% ipython --no-banner

In [1]: import numpy as np

In [2]: np.set_printoptions(precision=1, suppress=True, linewidth=200, sign=" ")

In [3]: rng = np.random.default_rng(80)

In [4]: F = np.eye(5, dtype=int)[rng.permutation(5)]

In [5]: print(F)
[[ 0  1  0  0  0]
 [ 0  0  0  0  1]
 [ 1  0  0  0  0]
 [ 0  0  1  0  0]
 [ 0  0  0  1  0]]

In [6]: x0 = np.array([2, 7, 9, 1, 1])

In [7]: print(F.T @ (F @ x0))
[ 2  7  9  1  1]

In [8]: print(np.sort(np.abs(np.degrees(np.angle(np.linalg.eigvals(F))))))
[   0.   72.   72.  144.  144.]

In [9]: print(round(np.linalg.det(F), 1))
1.0

In [10]: print(round(np.linalg.norm(x0), 1), round(float(np.linalg.norm(F @ x0)), 1))
11.7 11.7

In [11]: print(5 - np.linalg.matrix_rank(F - np.eye(5), tol=1e-8))
1

In [12]: th = np.radians(15)

In [13]: r_ = np.eye(5)

In [14]: r_[3, 3] = r_[0, 0] = np.cos(th)

In [15]: r_[3, 0], r_[0, 3] = -np.sin(th), np.sin(th)

In [16]: print(r_)
[[ 1.   0.   0.   0.3  0. ]
 [ 0.   1.   0.   0.   0. ]
 [ 0.   0.   1.   0.   0. ]
 [-0.3  0.   0.   1.   0. ]
 [ 0.   0.   0.   0.   1. ]]

In [17]: M2 = F @ r_.T

In [18]: print(np.round(np.linalg.det(r_), 1), round(np.trace(r_), 1))
1.0 4.9

In [19]: lab = rng.permutation(5)

In [20]: print(lab)
[ 2  1  0  3  4]

In [21]: M2 = F[lab][:, lab]

In [22]: print(np.trace(M2))
0

In [23]: print(np.linalg.svd(F, compute_uv=False))
[ 1.  1.  1.  1.  1.]

In [24]: th = np.deg2rad(36)

In [25]: mat = np.eye(8)

In [26]: mat[np.ix_([3, 6], [3, 6])] = [[np.cos(th), -np.sin(th)], [np.sin(th), np.cos(th)]]

In [27]: print(mat)
[[ 1.   0.   0.   0.   0.   0.   0.   0. ]
 [ 0.   1.   0.   0.   0.   0.   0.   0. ]
 [ 0.   0.   1.   0.   0.   0.   0.   0. ]
 [ 0.   0.   0.   0.8  0.   0.  -0.6  0. ]
 [ 0.   0.   0.   0.   1.   0.   0.   0. ]
 [ 0.   0.   0.   0.   0.   1.   0.   0. ]
 [ 0.   0.   0.   0.6  0.   0.   0.8  0. ]
 [ 0.   0.   0.   0.   0.   0.   0.   1. ]]

In [28]: x0 = np.array([3, 0, 4, 3, 4, 4, 4, 5])

In [29]: h = np.maximum(mat @ x0, 0)

In [30]: print(np.maximum(mat @ (3 * x0), 0))
[  9.    0.   12.    0.2  12.   12.   15.   15. ]

In [31]: print(h)
[ 3.   0.   4.   0.1  4.   4.   5.   5. ]

In [32]: print(np.maximum(mat @ x0, 0) - np.maximum(-mat @ x0, 0))
[ 3.   0.   4.   0.1  4.   4.   5.   5. ]
